$ python -q
>>> import numpy as np
>>> import numpy.linalg as la
>>> np.set_printoptions(precision=2, suppress=True, linewidth=140)
>>> rnd = lambda a: np.round(a, 2) + 0
>>> A = np.loadtxt("mat.csv", delimiter=",")
>>> A
array([[ 1., -1.,  1.,  0.],
       [ 0.,  1., -2.,  0.],
       [ 0.,  1.,  2.,  0.],
       [ 0.,  0.,  0.,  0.]])
>>> def softmax(z):
...     e = np.exp(z - z.max(axis=-1, keepdims=True))
...     return e / e.sum(axis=-1, keepdims=True)
... 
>>> print(rnd(softmax(A[1] + -1)))
[0.21 0.56 0.03 0.21]
>>> print(rnd(softmax(A).sum(axis=1)))
[1. 1. 1. 1.]
>>> att = A @ A.T / np.sqrt(4)
>>> rnd(softmax(att + np.triu(np.full(att.shape, -np.inf), 1)))
array([[1.  , 0.  , 0.  , 0.  ],
       [0.02, 0.98, 0.  , 0.  ],
       [0.12, 0.02, 0.87, 0.  ],
       [0.25, 0.25, 0.25, 0.25]])
>>> softmax(att).round(6).argmax(axis=1)
array([0, 1, 2, 0])
>>> x0 = np.array([2, 1, -2, 1])
>>> h1 = np.maximum(A @ x0, 0)
>>> rnd(np.tanh(A @ x0))
array([-0.76,  1.  , -1.  ,  0.  ])
>>> A * (h1 > 1e-9)[:, None]
array([[ 0., -0.,  0.,  0.],
       [ 0.,  1., -2.,  0.],
       [ 0.,  0.,  0.,  0.],
       [ 0.,  0.,  0.,  0.]])
>>> rng = np.random.default_rng(246)
>>> labels = rng.permutation(4)
>>> labels
array([0, 1, 3, 2])
>>> out = A[labels][:, labels]
>>> rnd(np.sort(np.abs(la.eigvals(out))))
array([0., 1., 2., 2.])
